$ python3 -q
>>> import numpy as np
>>> np.set_printoptions(suppress=True, linewidth=140)
>>> rd = lambda a: np.round(a, 3) + 0
>>> feats = np.loadtxt("layer7.csv", delimiter=",")
>>> rd(feats)
array([[  8.216,  13.223,   7.378,   6.35 ,   7.286,   3.129],
       [  3.97 ,  15.593,   0.167,   6.608,   7.155,   6.798],
       [-10.747,  -1.317, -15.552,  -2.16 ,  -3.221,   5.086],
       [-10.423,  -8.808, -12.302,  -4.991,  -6.097,   0.607],
       [ -8.709,   5.661, -15.087,   0.837,   0.047,   7.986],
       [ -3.744, -15.619,   0.179,  -6.584,  -7.109,  -6.936],
       [ -9.862, -10.491, -10.843,  -5.552,  -6.621,  -0.665],
       [ 10.27 ,  -1.169,  15.757,   1.13 ,   2.119,  -6.254],
       [ -4.513, -15.497,  -1.014,  -6.655,  -7.253,  -6.447],
       [  8.458,  12.931,   7.847,   6.275,   7.232,   2.83 ],
       [ -9.52 ,   3.663, -15.559,  -0.056,  -0.946,   7.279],
       [  5.432, -10.894,  12.129,  -3.354,  -2.937,  -9.21 ],
       [  2.916, -13.33 ,   9.273,  -4.678,  -4.531,  -9.241],
       [-10.427,   0.489, -15.74 ,  -1.416,  -2.427,   5.949],
       [ -6.301, -14.81 ,  -3.935,  -6.666,  -7.431,  -5.081],
       [ -4.938, -15.387,  -1.687,  -6.678,  -7.317,  -6.154],
       [ -6.336, -14.79 ,  -3.995,  -6.663,  -7.432,  -5.051],
       [  9.372,  11.53 ,   9.728,   5.876,   6.908,   1.528],
       [-10.329,  -9.149, -12.036,  -5.108,  -6.208,   0.36 ],
       [-10.956,  -3.865, -14.923,  -3.172,  -4.279,   3.736],
       [ -8.352, -13.062,  -7.642,  -6.309,  -7.257,  -2.962],
       [  4.103,  15.574,   0.372,   6.621,   7.181,   6.715],
       [-10.076,  -9.934, -11.369,  -5.371,  -6.454,  -0.228],
       [ 10.071,  -1.925,  15.741,   0.809,   1.77 ,  -6.581],
       [-10.907,  -5.846, -14.118,  -3.927,  -5.049,   2.571],
       [ -4.763,  11.643, -11.407,   3.745,   3.4  ,   9.276]])
>>> t = np.radians(45)
>>> R = np.eye(6)
>>> R[4, 4] = R[1, 1] = np.cos(t)
>>> R[4, 1], R[1, 4] = -np.sin(t), np.sin(t)
>>> rd(R)
array([[ 1.   ,  0.   ,  0.   ,  0.   ,  0.   ,  0.   ],
       [ 0.   ,  0.707,  0.   ,  0.   ,  0.707,  0.   ],
       [ 0.   ,  0.   ,  1.   ,  0.   ,  0.   ,  0.   ],
       [ 0.   ,  0.   ,  0.   ,  1.   ,  0.   ,  0.   ],
       [ 0.   , -0.707,  0.   ,  0.   ,  0.707,  0.   ],
       [ 0.   ,  0.   ,  0.   ,  0.   ,  0.   ,  1.   ]])
>>> B = feats @ R.T
>>> np.allclose(feats @ feats.T, B @ B.T)
True
>>> rd(np.linalg.det(R)), rd(np.trace(R))
(np.float64(1.0), np.float64(5.414))
>>> np.allclose(np.linalg.norm(feats, axis=1), np.linalg.norm(B, axis=1))
True
>>> vec = np.array([2, 1, 2, 1, 2, 2])
>>> rd((R * vec).sum(axis=1))
array([2.   , 2.121, 2.   , 1.   , 0.707, 2.   ])
>>> np.sign((R @ vec).round(6))
array([1., 1., 1., 1., 1., 1.])
>>> rd(R @ (2 * vec))
array([4.   , 4.243, 4.   , 2.   , 1.414, 4.   ])
>>> rd(R @ np.ones(6))
array([1.   , 1.414, 1.   , 1.   , 0.   , 1.   ])
>>> A = np.loadtxt("data.csv", delimiter=",")
>>> A
array([[ 0.985, -0.995,  0.558,  0.744, -0.919],
       [ 0.994, -0.993,  0.997,  0.965, -0.635],
       [ 1.   , -0.998,  0.99 ,  0.905, -0.94 ],
       [ 0.989, -0.273, -0.766, -0.749, -0.774],
       [ 0.414,  0.217,  0.955,  0.354,  0.501],
       [ 0.629,  0.551, -1.   , -0.946, -0.843],
       [ 0.998, -0.994,  0.97 ,  0.501, -0.896],
       [-0.988,  0.991, -0.03 , -0.711,  0.92 ],
       [-0.959,  0.915, -0.929, -0.3  ,  0.578],
       [ 0.967,  0.925, -0.903, -0.992, -0.43 ],
       [ 0.999, -0.933, -1.   , -0.744, -0.991],
       [-0.999,  0.997, -0.992, -0.926,  0.859],
       [-0.946,  0.834, -0.422,  0.04 ,  0.67 ],
       [-0.991,  0.996,  0.997, -0.336,  0.991],
       [-0.3  , -0.04 , -0.129, -0.168, -0.03 ],
       [ 1.   , -1.   ,  0.901,  0.264, -0.998]])
>>> gram = np.cov(A, rowvar=False)
>>> rd(A.std(axis=0))
array([0.88 , 0.852, 0.844, 0.664, 0.769])
>>> np.argsort(-A.std(axis=0).round(6), kind="stable")
array([0, 1, 2, 4, 3])
>>> rd(np.corrcoef(A.T))
array([[ 1.   , -0.791,  0.24 ,  0.345, -0.932],
       [-0.791,  1.   , -0.492, -0.662,  0.823],
       [ 0.24 , -0.492,  1.   ,  0.826, -0.118],
       [ 0.345, -0.662,  0.826,  1.   , -0.3  ],
       [-0.932,  0.823, -0.118, -0.3  ,  1.   ]])
>>> np.argwhere(np.triu(np.abs(np.corrcoef(A.T)) > 0.8, 1))
array([[0, 4],
       [1, 4],
       [2, 3]])
>>> rd(np.median(A, axis=0))
array([ 0.798,  0.088, -0.08 , -0.234, -0.532])
>>> rd(np.corrcoef(A[:, 1], A[:, 3])[0, 1])
np.float64(-0.662)
>>> vec = np.array([1, 0, 2, 1, 1])
>>> target = A @ vec
>>> rd(np.linalg.pinv(A) @ A)
array([[1., 0., 0., 0., 0.],
       [0., 1., 0., 0., 0.],
       [0., 0., 1., 0., 0.],
       [0., 0., 0., 1., 0.],
       [0., 0., 0., 0., 1.]])
>>> rng = np.random.default_rng(46)
>>> target = target + 0.02 * rng.normal(size=16)
>>> rd(target)
array([ 1.916,  3.342,  2.94 , -2.051,  3.156, -3.189,  2.543, -0.848, -2.537, -2.25 , -2.73 , -3.057, -1.099,  1.637, -0.751,  2.102])
>>> coef, *_ = np.linalg.lstsq(A, target)
>>> coef.round()
array([ 1., -0.,  2.,  1.,  1.])
>>> rd(np.linalg.norm(target - A @ coef))
np.float64(0.056)
>>> rd(A.T @ (target - A @ coef))
array([0., 0., 0., 0., 0.])
>>> cen = A - A.mean(axis=0)
>>> Uu, sigma, Vh = np.linalg.svd(cen, full_matrices=False)
>>> rd(Vh[0] * np.sign(Vh[0, np.abs(Vh[0]).argmax()]))
array([-0.533,  0.554, -0.326, -0.312,  0.453])
>>> np.abs(Uu[:, 0]).argmax()
np.int64(11)
>>> rd(sigma)
array([5.873, 3.73 , 1.467, 0.98 , 0.644])
>>> rd(np.abs(Vh[-1]))
array([0.465, 0.326, 0.194, 0.008, 0.8  ])
>>> np.abs(Vh[0]).argmax()
np.int64(1)
>>> rd((sigma ** 2).sum() ** 2 / (sigma ** 4).sum())
np.float64(1.942)
>>> K = np.vander(np.arange(11) - 2, 4, increasing=True)
>>> K
array([[  1,  -2,   4,  -8],
       [  1,  -1,   1,  -1],
       [  1,   0,   0,   0],
       [  1,   1,   1,   1],
       [  1,   2,   4,   8],
       [  1,   3,   9,  27],
       [  1,   4,  16,  64],
       [  1,   5,  25, 125],
       [  1,   6,  36, 216],
       [  1,   7,  49, 343],
       [  1,   8,  64, 512]])
>>> B = np.c_[K[:, :2] @ np.array([[0, 0], [0, 0]]), np.array([-1, 1, 0, -2, -3, -2, 3, -1, 3, -1, -3])]
>>> B
array([[ 0,  0, -1],
       [ 0,  0,  1],
       [ 0,  0,  0],
       [ 0,  0, -2],
       [ 0,  0, -3],
       [ 0,  0, -2],
       [ 0,  0,  3],
       [ 0,  0, -1],
       [ 0,  0,  3],
       [ 0,  0, -1],
       [ 0,  0, -3]])
>>> rd(np.linalg.norm(np.linalg.qr(K)[0].T @ B, axis=0) ** 2 / ((B ** 2).sum(axis=0) + 1e-12))
array([0.   , 0.   , 0.321])
>>> np.linalg.matrix_rank(np.c_[K, B])
np.int64(5)
>>> np.linalg.matrix_rank(B)
np.int64(1)
